>>> import numpy as np
>>> from numpy import linalg as LA
>>> np.set_printoptions(precision=2, suppress=True, linewidth=160, legacy="1.25")
>>> data = np.load("run0.npy")
>>> data
array([[ 1, -1, -4],
       [-2, -3,  4],
       [-2, -2, -5],
       [-1,  4,  0],
       [-3, -7,  4]])
>>> other = data / np.sqrt((data ** 2).mean(axis=1, keepdims=True))
>>> other[0]
array([ 0.41, -0.41, -1.63])
>>> data - data.mean(axis=1, keepdims=True)
array([[ 2.33,  0.33, -2.67],
       [-1.67, -2.67,  4.33],
       [ 1.  ,  1.  , -2.  ],
       [-2.  ,  3.  , -1.  ],
       [-1.  , -5.  ,  6.  ]])
>>> LA.matrix_rank(other) == LA.matrix_rank(data)
True
>>> other = np.array([[4, -2, -1, -1], [-5, 1, 2, -4], [-5, -1, -3, 0], [0, 0, 4, 3]])
>>> C = np.array([[2, 1, 2], [-2, 0, -2], [-1, 2, -2]])
>>> M = np.block([[other, np.array([[0, 3, 2], [1, 0, 2], [0, 4, 5], [2, 2, 4]])], [np.zeros((3, 4)), C]])
>>> M
array([[ 4., -2., -1., -1.,  0.,  3.,  2.],
       [-5.,  1.,  2., -4.,  1.,  0.,  2.],
       [-5., -1., -3.,  0.,  0.,  4.,  5.],
       [ 0.,  0.,  4.,  3.,  2.,  2.,  4.],
       [ 0.,  0.,  0.,  0.,  2.,  1.,  2.],
       [ 0.,  0.,  0.,  0., -2.,  0., -2.],
       [ 0.,  0.,  0.,  0., -1.,  2., -2.]])
>>> other = M / np.sqrt((M ** 2).mean(axis=1, keepdims=True))
>>> LA.matrix_rank(other) == LA.matrix_rank(M)
True
>>> other[5]
array([ 0.  ,  0.  ,  0.  ,  0.  , -1.87,  0.  , -1.87])
